% ipython --no-banner

In [1]: import numpy as np

In [2]: np.set_printoptions(precision=4, suppress=True, linewidth=120, legacy="1.25")

In [3]: J = np.loadtxt("dump.csv", delimiter=",")

In [4]: J
Out[4]: 
array([[ 0.6879, -1.9416, -1.0376,  1.6505,  0.8957,  3.003 , -0.2845,  2.0133, -1.2345, -0.6132,  1.0176, -0.2572],
       [-0.121 , -1.4193,  0.7328, -2.3276, -1.7737, -1.0709, -1.9715, -1.9021, -0.6258,  1.4496,  1.5817, -0.473 ],
       [-0.3234, -3.0421, -2.4761,  1.143 , -1.2866, -1.4714,  0.9253,  0.9159, -0.9665,  0.9699,  0.5904, -0.6816],
       [-2.6799, -0.087 , -1.2759,  1.7841, -0.9732, -0.5604,  0.0445,  1.5116, -0.4787,  1.75  , -0.81  , -2.346 ],
       [-2.6938,  0.3321, -0.3487, -0.7185, -0.6701,  0.8134, -1.3845,  1.5759, -0.9799, -0.8391,  2.3549, -2.0676],
       [-0.4236, -0.78  , -0.4546, -2.1485,  2.8551, -1.2363,  1.376 ,  1.3104, -1.1223,  0.9   , -2.0072,  0.0131],
       [-0.4132,  1.031 ,  0.7207, -3.1453, -0.1326, -1.8402,  1.5802, -0.4406, -0.5423, -0.5523,  2.5617,  0.3119],
       [-0.5211,  2.6804,  1.4343,  0.1728, -1.848 , -1.0734, -1.1719,  1.5277,  1.2988, -1.9285, -0.6015,  1.1893],
       [-1.0535, -1.7229,  2.779 , -0.6728,  0.2123, -0.0406,  1.9126,  0.3581, -1.8397, -0.575 ,  0.5858,  2.2034],
       [-1.553 , -1.4058,  1.7668, -1.4652,  0.1654,  3.1341, -0.4331, -1.2948, -0.4282,  0.245 , -0.9831,  1.5555],
       [-0.7381, -1.523 ,  1.501 ,  0.9301,  0.6772, -3.3553, -1.4242, -0.8338, -0.4236, -1.7994,  1.0586,  0.1977],
       [-2.1269,  0.6891,  0.3323, -2.1557,  2.3121, -0.7849,  0.7154,  0.5064, -2.6941, -0.3254, -0.6481,  0.8542],
       [-2.2928,  1.9523, -0.8321, -0.5574, -2.4073, -0.9367, -0.9627, -0.1896, -1.5522,  1.3661, -0.9393,  1.4613],
       [-1.9466, -0.3036, -1.1964,  1.1263,  0.9449, -2.6904, -1.8608,  1.3089, -0.0796,  1.7369,  0.8456, -1.1721],
       [-0.2206, -3.2038, -0.4153,  0.4587, -0.8341,  1.5495,  0.5745, -1.0642,  0.4048, -1.7692,  2.1484, -1.3545],
       [ 2.0036, -1.932 ,  0.2877, -0.3314,  0.1054, -1.3816, -0.3814,  1.0799, -1.6304,  3.2237, -0.7855,  0.4015],
       [ 2.9893, -1.2893,  1.1994,  0.5698, -0.9122, -0.6055, -1.3454,  0.7709, -0.3966,  0.5771,  0.9543,  2.763 ],
       [-0.1283, -1.2651, -1.9413,  0.7944, -0.8506, -3.3243, -1.8122,  0.4474, -0.2809,  1.4104,  1.2231, -0.4009],
       [ 0.115 , -0.4906,  0.4947, -0.0873,  1.1397,  0.6988,  1.8776,  0.8636,  2.9114, -0.6182,  2.7125, -1.4898],
       [-0.0853,  1.9903,  1.3687, -0.5008, -0.3621,  1.9546, -0.8492,  2.0732, -2.3563,  0.9286, -1.86  , -0.2497],
       [ 0.0523, -0.7882,  1.2256,  1.0961,  0.5178,  2.2822,  1.9147,  0.0566,  0.9641, -2.246 , -1.4665,  2.0982],
       [ 2.1279, -1.3507,  0.6525, -2.0715,  1.1091,  0.1719, -2.4538,  0.8858, -0.7565,  1.0208,  0.5017,  1.9997],
       [ 1.6961, -0.4585,  1.2299,  0.4316, -3.0081,  0.6781, -0.47  ,  2.5653,  0.8728, -1.1815,  1.1846,  0.586 ],
       [ 0.0619, -2.3915,  1.3385, -0.8408, -1.6387, -1.0767,  1.1295, -2.226 , -0.9493, -1.2484,  0.5309,  1.9904],
       [ 0.2572,  2.5688, -0.5517,  0.4821,  0.3028,  1.4919, -2.327 , -1.1641,  0.8918, -1.5626,  1.7599, -1.5417],
       [-0.6932,  2.9423, -1.2003,  0.2732, -0.3777, -1.0838,  2.9486,  0.6525,  0.3868, -1.4302,  0.7067, -1.1023],
       [ 0.3585, -0.8618,  0.4904,  4.2503,  0.029 , -1.209 ,  0.6467, -1.1967, -0.8471, -0.999 , -0.2254,  0.8626],
       [-1.0947, -1.7512,  0.9662,  1.9625, -1.5832, -1.6086,  0.517 , -0.1489, -0.883 , -1.1203,  1.2732,  2.6288],
       [ 0.6331,  1.6161, -1.5602,  2.744 , -1.0804, -0.6159,  1.1506, -0.7376,  1.9454,  0.1498,  1.6527, -1.4389],
       [ 2.6991,  1.5023,  1.3856,  0.3508,  1.7232,  2.0679,  0.3726,  0.3285, -1.9545,  0.0263,  0.2203,  1.4329],
       [-0.7127,  0.1861,  1.0636,  0.2651, -0.3796,  1.8328,  2.3961,  1.3742, -2.1156, -2.3806,  1.304 ,  0.5284],
       [-2.0791,  2.6058,  1.409 , -1.9596, -0.8439, -0.426 , -1.5673,  0.5682, -1.0425, -1.7847,  0.1687,  0.2974],
       [ 1.0782, -1.9067,  0.5615, -1.936 ,  1.1507,  1.5839,  1.9138,  0.344 ,  0.4434,  0.9367,  1.0798, -2.507 ],
       [-1.5402, -1.9373, -1.9956,  1.5496,  0.506 ,  2.3107,  1.0341,  0.0256, -1.9235,  0.3303,  0.7153,  1.2266],
       [-0.042 ,  1.6242, -3.0755, -0.9586, -1.2849, -1.7918, -1.2464,  0.44  ,  0.8451, -1.8837,  0.671 , -0.813 ],
       [-0.8628,  1.2423, -1.7452, -0.2047, -1.0554, -0.9536,  0.741 ,  1.5642,  2.5706,  1.3738, -2.2686,  0.9818],
       [-1.5902,  2.1487,  2.4704, -0.5067,  0.0867, -0.0709,  1.7412, -2.4025, -1.2623,  0.1076, -0.1799, -1.0204],
       [-0.2287, -2.1834, -1.2621, -0.9666,  0.9735,  1.1812,  1.5277,  0.8124, -0.8753,  0.0454,  1.135 , -3.2032],
       [-1.0452, -1.9992, -2.2241,  2.9552,  1.3803,  0.9992,  0.2072, -0.3691,  1.3158,  0.0167, -0.6724,  0.9821],
       [-2.8916, -0.2618, -0.666 ,  0.3706, -1.9675, -2.7853,  0.9354, -0.7325, -0.5933, -0.2977,  0.9458,  1.2702],
       [ 1.0278,  1.4323, -0.1993,  2.3754,  0.6463,  0.6056, -1.9381,  0.217 , -0.1137, -2.7437, -0.1161, -2.017 ],
       [ 3.2261,  1.9091, -0.455 , -0.404 , -0.9393, -2.1442,  0.7323, -1.9682, -0.3758, -0.6903, -0.2632,  0.0115],
       [ 1.3698,  2.5368, -2.7327, -2.0743, -0.7667,  0.192 ,  0.2051,  0.26  , -0.8274, -1.0002, -1.4786, -0.5588],
       [ 0.8957, -0.3285,  2.2647, -2.4818,  0.9572,  0.3058,  0.4913,  0.1971,  1.3975, -1.7677, -2.062 ,  1.4773],
       [-3.4632, -1.4364, -0.7156, -0.4535, -0.824 , -0.7297,  1.2696,  0.0667, -1.5281, -1.3903, -0.1327, -1.764 ],
       [ 1.7757,  1.5192,  1.2323, -0.3367,  0.0528, -2.3459, -1.0946,  1.1125,  2.6084, -1.4234, -0.1081, -1.06  ]])

In [5]: r0 = np.array([2, -3])

In [6]: np.polyval(r0, J[22])
Out[6]: array([ 0.3922, -3.917 , -0.5402, -2.1368, -9.0162, -1.6438, -3.94  ,  2.1306, -1.2544, -5.363 , -0.6308, -1.828 ])

In [7]: Xc = J - J.mean(axis=0)

In [8]: Uu, sig, VT = np.linalg.svd(Xc, full_matrices=False)

In [9]: np.linalg.matrix_rank(Xc)
Out[9]: 12

In [10]: np.round(Xc.mean(axis=0), 4) + 0
Out[10]: array([0., 0., 0., 0., 0., 0., 0., 0., 0., 0., 0., 0.])

In [11]: np.abs(VT[0]).argmax()
Out[11]: 1

In [12]: sig
Out[12]: array([13.3   , 12.8855, 11.7926, 11.3488, 10.6699,  9.7941,  8.8905,  7.5467,  7.3375,  6.7849,  6.3176,  5.355 ])

In [13]: (np.sign(Uu[:, 0]) == np.sign(Uu[0, 0])).astype(int)
Out[13]: 
array([1, 0, 0, 0, 0, 1, 0, 0, 1, 1, 0, 1, 0, 0, 1, 1, 1, 0, 1, 1, 1, 1, 1, 1, 0, 0, 1, 1, 0, 1, 1, 0, 1, 1, 0, 0, 1,
       1, 1, 0, 0, 0, 0, 1, 0, 0])

In [14]: round(float((sig ** 2).sum() ** 2 / (sig ** 4).sum()), 4)
Out[14]: 9.4542

In [15]: np.searchsorted(np.cumsum(sig ** 2) / (sig ** 2).sum(), 0.9) + 1
Out[15]: 10

In [16]: np.abs(VT[-1])
Out[16]: array([0.1599, 0.2837, 0.1912, 0.0289, 0.3713, 0.0862, 0.0256, 0.0057, 0.2041, 0.2728, 0.5871, 0.4999])

In [17]: np.abs(Uu[:, 0]).argmax()
Out[17]: 34

In [18]: P = J @ np.linalg.solve(J.T @ J, J.T)

In [19]: P @ J[:, 10]
Out[19]: 
array([ 1.0176,  1.5817,  0.5904, -0.81  ,  2.3549, -2.0072,  2.5617, -0.6015,  0.5858, -0.9831,  1.0586, -0.6481,
       -0.9393,  0.8456,  2.1484, -0.7855,  0.9543,  1.2231,  2.7125, -1.86  , -1.4665,  0.5017,  1.1846,  0.5309,
        1.7599,  0.7067, -0.2254,  1.2732,  1.6527,  0.2203,  1.304 ,  0.1687,  1.0798,  0.7153,  0.671 , -2.2686,
       -0.1799,  1.135 , -0.6724,  0.9458, -0.1161, -0.2632, -1.4786, -2.062 , -0.1327, -0.1081])

In [20]: np.allclose(P @ P, P)
Out[20]: True

In [21]: np.round(np.trace(P), 4)
Out[21]: 12.0

In [22]: Uu, sig, VT = np.linalg.svd(J, full_matrices=False)

In [23]: np.round(VT @ VT.T, 4) + 0
Out[23]: 
array([[1., 0., 0., 0., 0., 0., 0., 0., 0., 0., 0., 0.],
       [0., 1., 0., 0., 0., 0., 0., 0., 0., 0., 0., 0.],
       [0., 0., 1., 0., 0., 0., 0., 0., 0., 0., 0., 0.],
       [0., 0., 0., 1., 0., 0., 0., 0., 0., 0., 0., 0.],
       [0., 0., 0., 0., 1., 0., 0., 0., 0., 0., 0., 0.],
       [0., 0., 0., 0., 0., 1., 0., 0., 0., 0., 0., 0.],
       [0., 0., 0., 0., 0., 0., 1., 0., 0., 0., 0., 0.],
       [0., 0., 0., 0., 0., 0., 0., 1., 0., 0., 0., 0.],
       [0., 0., 0., 0., 0., 0., 0., 0., 1., 0., 0., 0.],
       [0., 0., 0., 0., 0., 0., 0., 0., 0., 1., 0., 0.],
       [0., 0., 0., 0., 0., 0., 0., 0., 0., 0., 1., 0.],
       [0., 0., 0., 0., 0., 0., 0., 0., 0., 0., 0., 1.]])

In [24]: round(np.sqrt((sig ** 2).sum()), 4), round(np.linalg.norm(J), 4)
Out[24]: (33.9116, 33.9116)

In [25]: sig / sig[0]
Out[25]: array([1.    , 0.9723, 0.896 , 0.8578, 0.8223, 0.7399, 0.6754, 0.5715, 0.5631, 0.5451, 0.4823, 0.403 ])

In [26]: (sig > 1e-8).sum()
Out[26]: 12

In [27]: np.round(Uu.T @ Uu, 4) + 0
Out[27]: 
array([[1., 0., 0., 0., 0., 0., 0., 0., 0., 0., 0., 0.],
       [0., 1., 0., 0., 0., 0., 0., 0., 0., 0., 0., 0.],
       [0., 0., 1., 0., 0., 0., 0., 0., 0., 0., 0., 0.],
       [0., 0., 0., 1., 0., 0., 0., 0., 0., 0., 0., 0.],
       [0., 0., 0., 0., 1., 0., 0., 0., 0., 0., 0., 0.],
       [0., 0., 0., 0., 0., 1., 0., 0., 0., 0., 0., 0.],
       [0., 0., 0., 0., 0., 0., 1., 0., 0., 0., 0., 0.],
       [0., 0., 0., 0., 0., 0., 0., 1., 0., 0., 0., 0.],
       [0., 0., 0., 0., 0., 0., 0., 0., 1., 0., 0., 0.],
       [0., 0., 0., 0., 0., 0., 0., 0., 0., 1., 0., 0.],
       [0., 0., 0., 0., 0., 0., 0., 0., 0., 0., 1., 0.],
       [0., 0., 0., 0., 0., 0., 0., 0., 0., 0., 0., 1.]])
